$ python3 -q
>>> import numpy as np
>>> np.set_printoptions(precision=3, suppress=True, linewidth=200, floatmode="fixed")
>>> def rnd(a):
...     return np.round(a, 3) + 0
... 
>>> A = np.array([[-1.0, 0.3, -0.4, -1.4, -0.5],
...     [-1.3, 0.8, -0.6, -1.5, 0.9],
...     [-0.8, 0.0, 0.7, 1.2, 0.2],
...     [1.8, 1.9, 0.5, 0.2, -0.2],
...     [0.0, 0.3, 0.1, 0.4, -1.2],
...     [2.0, 1.0, -1.1, -0.6, -0.6],
...     [-0.2, 0.2, 0.9, -0.6, 1.3],
...     [-1.3, -0.5, -1.3, 0.2, 0.8],
...     [-0.5, -0.2, -0.2, -0.3, -1.9]])
>>> vec = np.array([1, 1, 1, 2, 0])
>>> h1 = np.maximum(A @ vec, 0)
>>> rnd(np.maximum(A @ vec, 0) - np.maximum(-A @ vec, 0))
array([-3.900, -4.100,  2.300,  4.600,  1.200,  0.700, -0.300, -2.700, -1.500])
>>> np.flatnonzero(h1 > 1e-9)
array([2, 3, 4, 5])
>>> rnd(np.maximum(A @ (3 * vec), 0))
array([ 0.000,  0.000,  6.900, 13.800,  3.600,  2.100,  0.000,  0.000,  0.000])
>>> vec = np.array([-9, -4, 8, 0, 6])
>>> y = A @ vec
>>> rnd(np.linalg.lstsq(A, y)[0])
array([-9.000, -4.000,  8.000,  0.000,  6.000])
>>> rng = np.random.default_rng(26)
>>> y = y + 0.1 * rng.normal(size=9)
>>> rnd(y)
array([  1.407,   8.798,  14.115, -20.844,  -7.467, -34.443,  15.993,   8.071,  -7.563])
>>> b, *_ = np.linalg.lstsq(A, y)
>>> [round(float(np.linalg.norm(np.linalg.solve(A.T @ A + lam * np.eye(5), A.T @ y))), 2) for lam in (0, 1, 10, 100)]
[14.02, 12.61, 7.41, 1.58]
